$ python3 -q
>>> import numpy as np
>>> from numpy import linalg as LA
>>> np.set_printoptions(precision=2, suppress=True, linewidth=120, legacy="1.25")
>>> F = np.loadtxt("m.csv", delimiter=",")
>>> F
array([[ 2.,  0.,  2.,  1.],
       [ 0.,  0.,  0.,  0.],
       [ 3.,  0.,  3.,  1.],
       [-3.,  0., -3., -3.]])
>>> # columns 0 and 2 are equal
>>> F @ LA.pinv(F) @ F
array([[ 2.,  0.,  2.,  1.],
       [ 0.,  0.,  0.,  0.],
       [ 3.,  0.,  3.,  1.],
       [-3.,  0., -3., -3.]])
>>> round(float(LA.norm(F, 1)), 2), np.round(LA.norm(F, np.inf), 2)
(8.0, 9.0)
>>> print(round(float(LA.norm(F[2] - F[1])), 2))
4.36
>>> F[2] @ F[1]
0.0
>>> LA.norm(F, axis=0)
array([4.69, 0.  , 4.69, 3.32])
>>> LA.norm(F, axis=1).argmax()
3
>>> round(LA.norm(F[2], 1), 2), np.round(LA.norm(F[2], np.inf), 2)
(7.0, 3.0)
>>> round(float(LA.norm(F, "nuc")), 2)
8.61
>>> np.round(LA.norm(F, 2), 2)
7.3
>>> LA.cond(F) > 100
True
>>> np.round(LA.norm(F, 2) / LA.norm(F), 2)
0.98
>>> (F != 0).astype(int)
array([[1, 0, 1, 1],
       [0, 0, 0, 0],
       [1, 0, 1, 1],
       [1, 0, 1, 1]])
>>> np.flatnonzero(LA.matrix_power((F != 0) + (F.T != 0) + np.eye(4), 4)[1])
array([1])
>>> F @ F
array([[ 7.,  0.,  7.,  1.],
       [ 0.,  0.,  0.,  0.],
       [12.,  0., 12.,  3.],
       [-6.,  0., -6.,  3.]])
>>> print(round(float(LA.det(F)), 2))
0.0
>>> print(np.round(np.sort(LA.eigvals(F).real), 2) + 0)
[-2.16  0.    0.    4.16]
